$ python -q
>>> import numpy as np
>>> from numpy import linalg as LA
>>> np.set_printoptions(precision=2, suppress=True, linewidth=140, sign=" ")
>>> def tidy(a):
...     return np.round(a, 2) + 0
... 
>>> m1 = np.array([[1, -1, 1, -1],
...     [1, 0, 0, 0],
...     [1, 1, 1, 1],
...     [1, 2, 4, 8],
...     [1, 3, 9, 27],
...     [1, 4, 16, 64],
...     [1, 5, 25, 125],
...     [1, 6, 36, 216]])
>>> out = m1 / LA.norm(m1, axis=1, keepdims=True)
>>> gram = out @ out.T
>>> (gram - 2 * np.eye(8)).round(6).argmax(axis=1)
array([ 1,  0,  3,  4,  5,  6,  7,  6])
>>> tidy(np.degrees(np.arccos(np.clip(gram[6, 1], -1, 1))))
np.float64(89.55)
>>> f = np.array([5, -2, -5])
>>> E = -3 * np.eye(3) + np.outer(f, f)
>>> E
array([[ 22., -10., -25.],
       [-10.,   1.,  10.],
       [-25.,  10.,  22.]])
>>> evals, vecs = LA.eigvalsh(E)
Traceback (most recent call last):
  File "<python-input-12>", line 1, in <module>
    evals, vecs = LA.eigvalsh(E)
    ^^^^^^^^^^^
ValueError: too many values to unpack (expected 2)
>>> evals, vecs = LA.eigh(E)
>>> tidy(vecs.T @ vecs)
array([[ 1.,  0.,  0.],
       [ 0.,  1.,  0.],
       [ 0.,  0.,  1.]])
>>> np.abs(vecs[:, -1]).round(6).argmax()
np.int64(0)
>>> np.unique(evals.round(6) + 0, return_counts=True)[1]
array([ 2,  1])
>>> f = np.array([1, 3, 2])
>>> np.cross(E[0, :3], E[2, :3])
array([ 30., 141., -30.])
>>> np.polyval(f, E[0])
array([ 552.,   72.,  552.])
>>> np.array([np.convolve(row, f, "same") for row in E])
array([[ 56., -11., -95.],
       [-29.,  -7.,  32.],
       [-65.,   2.,  86.]])
>>> evals, vecs = LA.eigh(E)
>>> x = np.array([3, 2, 0])
>>> tidy(vecs * np.maximum(evals, 0) @ vecs.T)
array([[ 23.61,  -9.44, -23.61],
       [ -9.44,   3.78,   9.44],
       [-23.61,   9.44,  23.61]])
>>> tidy(LA.eigvalsh(E[1:, 1:]))
array([-3., 26.])
>>> x @ E @ x
np.float64(82.0)
>>> basis = np.array([[1.6, 0.0, 0.6, -0.9, -1.3, 0.2, -0.2, 1.3],
...     [0.4, 1.0, -1.0, -1.5, -1.3, 0.4, 0.4, -0.4]])
>>> rng = np.random.default_rng(9268)
>>> data = np.array([[3, 1],
...     [-1, 2],
...     [-1, -1],
...     [-3, 3],
...     [-1, 2],
...     [-2, 1],
...     [0, -1],
...     [0, 2],
...     [1, 1],
...     [2, 1],
...     [0, -1],
...     [-1, 0],
...     [1, 2],
...     [-2, 3],
...     [-1, -2],
...     [2, 1],
...     [1, 1],
...     [-1, 0],
...     [2, 0],
...     [2, 3],
...     [2, 0],
...     [3, 2],
...     [-3, 3],
...     [3, -1],
...     [0, -3],
...     [-3, -3],
...     [-2, -3],
...     [2, -2],
...     [3, 1],
...     [1, 3],
...     [-3, 3],
...     [3, 2],
...     [0, 0],
...     [2, -1]]) @ basis + 0.3 * rng.normal(size=(34, 8))
>>> tidy(data)
array([[ 5.5 ,  0.67,  1.09, -4.58, -5.05,  0.77, -0.32,  3.52],
       [-0.69,  2.26, -2.5 , -1.98, -1.85,  0.49,  0.61, -2.39],
       [-2.75, -0.96,  0.3 ,  2.35,  2.62, -0.3 , -0.03, -1.48],
       [-3.71,  2.77, -4.53, -1.94,  0.31,  0.7 ,  1.23, -4.8 ],
       [-0.98,  1.47, -2.31, -2.27, -0.98, -0.03,  0.93, -2.11],
       [-2.81,  0.85, -1.66,  0.19,  1.57, -0.1 ,  1.12, -3.31],
       [-0.05, -0.89,  0.69,  1.62,  1.4 , -0.06, -0.32,  0.23],
       [ 0.72,  1.97, -2.01, -3.14, -2.86,  0.84,  0.47, -0.25],
       [ 1.91,  1.04, -0.21, -2.76, -2.28,  1.03,  0.72,  1.38],
       [ 3.53,  0.69,  0.31, -3.13, -4.1 ,  0.81, -0.66,  2.05],
       [-0.15, -1.02,  0.79,  1.79,  1.08, -0.79, -0.03,  0.1 ],
       [-1.2 , -0.07, -0.64,  1.02,  1.28,  0.11, -0.3 , -0.81],
       [ 1.95,  2.09, -1.33, -3.61, -3.72,  0.82,  1.19,  0.39],
       [-1.87,  2.93, -4.02, -3.27, -1.33,  0.61,  1.62, -3.41],
       [-2.18, -2.22,  1.23,  3.58,  4.15, -1.07, -0.44, -0.31],
       [ 3.46,  0.9 ,  0.47, -3.06, -3.99,  0.24, -0.26,  2.18],
       [ 1.87,  0.54, -0.53, -2.32, -2.49,  0.54,  0.29,  0.37],
       [-1.65, -0.16, -0.87,  0.41,  1.23, -0.04,  0.47, -0.98],
       [ 2.8 , -0.25,  1.13, -1.77, -3.31,  0.78, -0.94,  2.29],
       [ 4.61,  3.38, -1.32, -6.68, -5.62,  1.67,  0.75,  1.  ],
       [ 3.48,  0.  ,  1.4 , -1.81, -2.88,  0.58, -0.46,  2.66],
       [ 5.65,  2.1 , -0.77, -5.2 , -6.8 ,  1.09,  0.19,  2.88],
       [-4.21,  2.48, -5.19, -2.35, -0.16,  0.62,  1.66, -5.03],
       [ 4.73, -1.2 ,  2.23, -1.06, -2.41,  0.24, -0.67,  4.52],
       [-1.  , -2.75,  2.96,  5.06,  3.74, -1.38, -1.  ,  0.89],
       [-5.81, -2.78,  1.01,  6.9 ,  7.53, -1.49, -0.51, -2.32],
       [-4.26, -3.15,  1.88,  6.57,  6.43, -1.17, -1.17, -0.92],
       [ 2.33, -2.06,  3.48,  1.32, -0.23, -0.61, -1.68,  3.73],
       [ 5.28,  1.67,  0.59, -4.33, -5.24,  0.72, -0.99,  3.59],
       [ 2.82,  3.05, -2.51, -4.9 , -5.19,  0.8 ,  1.03,  0.28],
       [-3.7 ,  3.3 , -5.04, -1.56,  0.4 ,  0.13,  1.59, -5.34],
       [ 5.9 ,  1.93, -0.46, -5.51, -6.2 ,  1.37,  0.33,  3.44],
       [ 0.61,  0.11, -0.47,  0.67,  0.59, -0.32,  0.08, -0.02],
       [ 2.53, -1.13,  1.99, -0.09, -1.77,  0.  , -0.55,  3.16]])
>>> proj = data @ LA.solve(data.T @ data, data.T)
>>> tidy(proj @ data[:, 7])
array([ 3.52, -2.39, -1.48, -4.8 , -2.11, -3.31,  0.23, -0.25,  1.38,  2.05,  0.1 , -0.81,  0.39, -3.41, -0.31,  2.18,  0.37, -0.98,  2.29,
        1.  ,  2.66,  2.88, -5.03,  4.52,  0.89, -2.32, -0.92,  3.73,  3.59,  0.28, -5.34,  3.44, -0.02,  3.16])
>>> tidy(LA.eigvalsh(proj))
array([ 0.,  0.,  0.,  0.,  0.,  0.,  0.,  0.,  0.,  0.,  0.,  0.,  0.,  0.,  0.,  0.,  0.,  0.,  0.,  0.,  0.,  0.,  0.,  0.,  0.,  0.,
        1.,  1.,  1.,  1.,  1.,  1.,  1.,  1.])
